$ python -q
>>> import numpy as np
>>> np.set_printoptions(suppress=True, linewidth=100)
>>> rd = lambda a: np.round(a, 1) + 0
>>> m1 = np.array([[7.0, -5.0, 2.0], [6.0, -6.0, 4.0], [6.0, -9.0, 7.0]])
>>> m1
array([[ 7., -5.,  2.],
       [ 6., -6.,  4.],
       [ 6., -9.,  7.]])
>>> x0 = np.array([1, 3, -1])
>>> target = m1 @ x0
>>> target
array([-10., -16., -28.])
>>> rd(np.linalg.solve(m1, target))
array([ 1.,  3., -1.])
>>> rd(np.linalg.solve(m1.T, m1[2]))
array([0., 0., 1.])
>>> rd(np.linalg.solve(m1, target + m1[:, 2]))
array([1., 3., 0.])
>>> W1 = np.array([[2, 3], [2, 1], [2, 0]])
>>> b = np.array([2, -1])
>>> act = np.maximum(m1 @ W1 + b, 0)
>>> (act > 0).mean(axis=0)
array([1., 1.])
>>> act
array([[10., 15.],
       [10., 11.],
       [10.,  8.]])
>>> (act > 0).astype(int)
array([[1, 1],
       [1, 1],
       [1, 1]])
>>> C = np.array([[0, 5, 3], [3, 4, 4]])
>>> act @ C
array([[ 45., 110.,  90.],
       [ 33.,  94.,  74.],
       [ 24.,  82.,  62.]])
>>> def softmax(z):
...     e = np.exp(z - z.max(axis=-1, keepdims=True))
...     return e / e.sum(axis=-1, keepdims=True)
... 
>>> rd(softmax(10 * m1[0]))
array([1., 0., 0.])
>>> print(rd(softmax(m1[0] + -1)))
[1. 0. 0.]
>>> scores = m1 @ m1.T / np.sqrt(3)
>>> softmax(scores).round(6).argmax(axis=1)
array([2, 2, 2])
>>> rd(softmax(scores)[0] @ m1)
array([ 6., -9.,  7.])
>>> data = np.array([[0, 0, 1, 0], [1, 0, 0, 0], [0, 0, 0, 1], [0, 1, 0, 0]])
>>> # keeps lengths
>>> x0 = np.array([-3, 0, -2, 2])
>>> print(4 - np.linalg.matrix_rank(data - np.eye(4), tol=1e-8))
1
>>> rd(np.linalg.det(data))
np.float64(-1.0)
>>> [p for p in range(1, 25) if np.allclose(np.linalg.matrix_power(data, p), np.eye(4))]
[4, 8, 12, 16, 20, 24]
>>> np.linalg.matrix_power(data, 100)
array([[1, 0, 0, 0],
       [0, 1, 0, 0],
       [0, 0, 1, 0],
       [0, 0, 0, 1]])
>>> print(rd(np.sort(np.abs(np.linalg.eigvals(data)))[::-1]))
[1. 1. 1. 1.]
>>> data.sum(axis=1)
array([1, 1, 1, 1])
>>> pr = np.eye(4)[0]
>>> for _ in range(6):
...     pr = pr @ data
...     print(pr.round(1))
... 
[0. 0. 1. 0.]
[0. 0. 0. 1.]
[0. 1. 0. 0.]
[1. 0. 0. 0.]
[0. 0. 1. 0.]
[0. 0. 0. 1.]
>>> x0 = np.array([3, -1, -2, -1])
>>> data @ (2 * x0)
array([-4,  6, -2, -2])
>>> np.sign((data @ x0).round(6))
array([-1,  1, -1, -1])
>>> data * x0
array([[ 0,  0, -2,  0],
       [ 3,  0,  0,  0],
       [ 0,  0,  0, -1],
       [ 0, -1,  0,  0]])
>>> left, sv, Vh = np.linalg.svd(data, full_matrices=False)
>>> print(sv)
[1. 1. 1. 1.]
>>> print(np.sqrt((sv ** 2).sum()), rd(np.linalg.norm(data)))
2.0 2.0
>>> sv / sv[0]
array([1., 1., 1., 1.])
>>> x0 = np.array([1, -2, 1, -1])
>>> target = data @ x0
>>> b, lr = np.zeros(4), 1 / np.linalg.norm(data, 2) ** 2
>>> for i in range(50):
...     b -= lr * data.T @ (data @ b - target)
...     if i % 10 == 0: print(i, round(np.linalg.norm(data @ b - target), 1))
... 
0 0.0
10 0.0
20 0.0
30 0.0
40 0.0
>>> rd(np.linalg.cond(data))
np.float64(1.0)
>>> rng = np.random.default_rng(892)
>>> theta = np.sort(rng.uniform(-2, 2, 29))
>>> E = np.c_[theta, theta ** 2, theta ** 3] @ np.array([[-8, 8, 4], [7, 9, -9], [6, 6, -5]])
>>> rd(E)
array([[  2.2, -20.1,  -7.3],
       [  3.3, -18.6,  -7.8],
       [  6.8, -13.3,  -9.2],
       [  7.8, -11.5,  -9.4],
       [  9.1,  -8.2,  -9.4],
       [  9.1,  -8.2,  -9.4],
       [  9.3,  -6.5,  -8.9],
       [  7.4,  -3.5,  -6. ],
       [  4.9,  -2.5,  -3.6],
       [  4.6,  -2.4,  -3.3],
       [  4.2,  -2.2,  -2.9],
       [  3.6,  -2. ,  -2.5],
       [  1.6,  -1.2,  -1. ],
       [  1.5,  -1.1,  -0.9],
       [  1.1,  -0.9,  -0.6],
       [  1. ,  -0.8,  -0.6],
       [  0.6,  -0.5,  -0.3],
       [ -0.9,   1.2,   0.4],
       [ -1.2,   1.9,   0.4],
       [ -1.3,   2.2,   0.4],
       [ -1.7,   5.2,  -0.2],
       [  0.7,  14.1,  -4.5],
       [  1.6,  16.2,  -5.7],
       [  6. ,  24.7, -11.1],
       [  7.5,  27.5, -13. ],
       [ 21.2,  48.5, -28.2],
       [ 21.2,  48.6, -28.2],
       [ 27.8,  57.8, -35.1],
       [ 34.2,  66.6, -41.8]])
>>> idx = E[:, 2] > np.median(E[:, 2])
>>> f = E[idx].mean(axis=0) - E[~idx].mean(axis=0)
>>> print(rd(f))
[-10.3 -12.6  14. ]
>>> idx.astype(int)
array([0, 0, 0, 0, 0, 0, 0, 0, 1, 1, 1, 1, 1, 1, 1, 1, 1, 1, 1, 1, 1, 1, 0, 0, 0, 0, 0, 0, 0])
>>> C = E[[7, 22]].astype(float)
>>> for _ in range(5):
...     idx = np.linalg.norm(E[:, None] - C, axis=-1).argmin(axis=1)
...     C = np.array([E[idx == j].mean(axis=0) for j in range(2)])
... 
>>> idx
array([0, 0, 0, 0, 0, 0, 0, 0, 0, 0, 0, 0, 0, 0, 0, 0, 0, 0, 0, 0, 0, 0, 0, 0, 0, 1, 1, 1, 1])
>>> print(np.abs(C[1] - C[0]).argmax())
1
>>> rd(C)
array([[  3.6,  -0.4,  -4.7],
       [ 26.1,  55.4, -33.3]])
>>> np.bincount(idx)
array([25,  4])
>>> Y = np.c_[E[:, :2] @ np.array([[-1, 2], [2, 2]]), np.array([1, -2, -3, 2, 3, 1, 2, 2, 1, 3, 3, -3, -3, -1, -1, -1, -3, 3, 0, 2, -1, 0, -2, -3, 1, -1, -3, 3, 0])]
>>> rd(Y)
array([[-42.4, -35.8,   1. ],
       [-40.4, -30.5,  -2. ],
       [-33.3, -13. ,  -3. ],
       [-30.7,  -7.3,   2. ],
       [-25.5,   1.7,   3. ],
       [-25.5,   1.7,   1. ],
       [-22.3,   5.7,   2. ],
       [-14.4,   7.9,   2. ],
       [ -9.9,   4.9,   1. ],
       [ -9.4,   4.5,   3. ],
       [ -8.6,   3.9,   3. ],
       [ -7.7,   3.2,  -3. ],
       [ -3.9,   0.9,  -3. ],
       [ -3.8,   0.8,  -1. ],
       [ -2.9,   0.5,  -1. ],
       [ -2.6,   0.4,  -1. ],
       [ -1.7,   0.2,  -3. ],
       [  3.4,   0.6,   3. ],
       [  5. ,   1.3,   0. ],
       [  5.8,   1.8,   2. ],
       [ 12.1,   7. ,  -1. ],
       [ 27.6,  29.6,   0. ],
       [ 30.9,  35.6,  -2. ],
       [ 43.5,  61.3,  -3. ],
       [ 47.4,  70. ,   1. ],
       [ 75.9, 139.5,  -1. ],
       [ 75.9, 139.6,  -3. ],
       [ 87.8, 171.2,   3. ],
       [ 98.9, 201.5,   0. ]])
>>> rd(np.linalg.norm(Y - E @ np.linalg.lstsq(E, Y)[0], axis=0))
array([ 0. ,  0. , 10.7])
>>> rd(np.linalg.lstsq(E, Y[:, 0])[0])
array([-1.,  2.,  0.])
>>> rd(np.linalg.norm(np.linalg.qr(E)[0].T @ Y, axis=0) ** 2 / ((Y ** 2).sum(axis=0) + 1e-12))
array([1. , 1. , 0.1])
>>> np.linalg.matrix_rank(np.c_[E, Y])
np.int64(4)
>>> q, r_ = np.linalg.qr(E)
>>> rd(q)
array([[ 0. , -0.3, -0.5],
       [-0.1, -0.3, -0.5],
       [-0.1, -0.3, -0.2],
       [-0.1, -0.3, -0.1],
       [-0.2, -0.3,  0. ],
       [-0.2, -0.3,  0. ],
       [-0.2, -0.3,  0.1],
       [-0.1, -0.2,  0.2],
       [-0.1, -0.1,  0.2],
       [-0.1, -0.1,  0.2],
       [-0.1, -0.1,  0.1],
       [-0.1, -0.1,  0.1],
       [ 0. ,  0. ,  0.1],
       [ 0. ,  0. ,  0.1],
       [ 0. ,  0. ,  0.1],
       [ 0. ,  0. ,  0. ],
       [ 0. ,  0. ,  0. ],
       [ 0. ,  0. , -0.1],
       [ 0. ,  0.1, -0.1],
       [ 0. ,  0.1, -0.1],
       [ 0. ,  0.1, -0.2],
       [ 0. ,  0.2, -0.2],
       [ 0. ,  0.2, -0.3],
       [-0.1,  0.2, -0.2],
       [-0.1,  0.2, -0.2],
       [-0.4,  0.2, -0.1],
       [-0.4,  0.2, -0.1],
       [-0.5,  0.1,  0. ],
       [-0.6,  0.1,  0.1]])
>>> rd(q @ r_)
array([[  2.2, -20.1,  -7.3],
       [  3.3, -18.6,  -7.8],
       [  6.8, -13.3,  -9.2],
       [  7.8, -11.5,  -9.4],
       [  9.1,  -8.2,  -9.4],
       [  9.1,  -8.2,  -9.4],
       [  9.3,  -6.5,  -8.9],
       [  7.4,  -3.5,  -6. ],
       [  4.9,  -2.5,  -3.6],
       [  4.6,  -2.4,  -3.3],
       [  4.2,  -2.2,  -2.9],
       [  3.6,  -2. ,  -2.5],
       [  1.6,  -1.2,  -1. ],
       [  1.5,  -1.1,  -0.9],
       [  1.1,  -0.9,  -0.6],
       [  1. ,  -0.8,  -0.6],
       [  0.6,  -0.5,  -0.3],
       [ -0.9,   1.2,   0.4],
       [ -1.2,   1.9,   0.4],
       [ -1.3,   2.2,   0.4],
       [ -1.7,   5.2,  -0.2],
       [  0.7,  14.1,  -4.5],
       [  1.6,  16.2,  -5.7],
       [  6. ,  24.7, -11.1],
       [  7.5,  27.5, -13. ],
       [ 21.2,  48.5, -28.2],
       [ 21.2,  48.6, -28.2],
       [ 27.8,  57.8, -35.1],
       [ 34.2,  66.6, -41.8]])
>>> rd(np.trace(q @ q.T))
np.float64(3.0)
>>> feats = np.load("test17.npy")
>>> feats
array([[ 3,  0,  0,  0,  0,  0,  0,  0],
       [ 0,  1,  0,  0,  0,  0,  0,  0],
       [ 0,  0, -1,  0,  0,  0,  0,  0],
       [ 0,  0,  0, -2,  0,  0,  0,  0],
       [ 0,  0,  0,  0,  0,  0,  0,  0],
       [ 0,  0,  0,  0,  0,  2,  0,  0],
       [ 0,  0,  0,  0,  0,  0, -2,  0],
       [ 0,  0,  0,  0,  0,  0,  0,  2]])
>>> ev, vecs = np.linalg.eigh(feats)
>>> x0 = np.array([3, 1, -2, -2, 2, -3, -2, 1])
>>> vecs * np.abs(ev) @ vecs.T
array([[3., 0., 0., 0., 0., 0., 0., 0.],
       [0., 1., 0., 0., 0., 0., 0., 0.],
       [0., 0., 1., 0., 0., 0., 0., 0.],
       [0., 0., 0., 2., 0., 0., 0., 0.],
       [0., 0., 0., 0., 0., 0., 0., 0.],
       [0., 0., 0., 0., 0., 2., 0., 0.],
       [0., 0., 0., 0., 0., 0., 2., 0.],
       [0., 0., 0., 0., 0., 0., 0., 2.]])
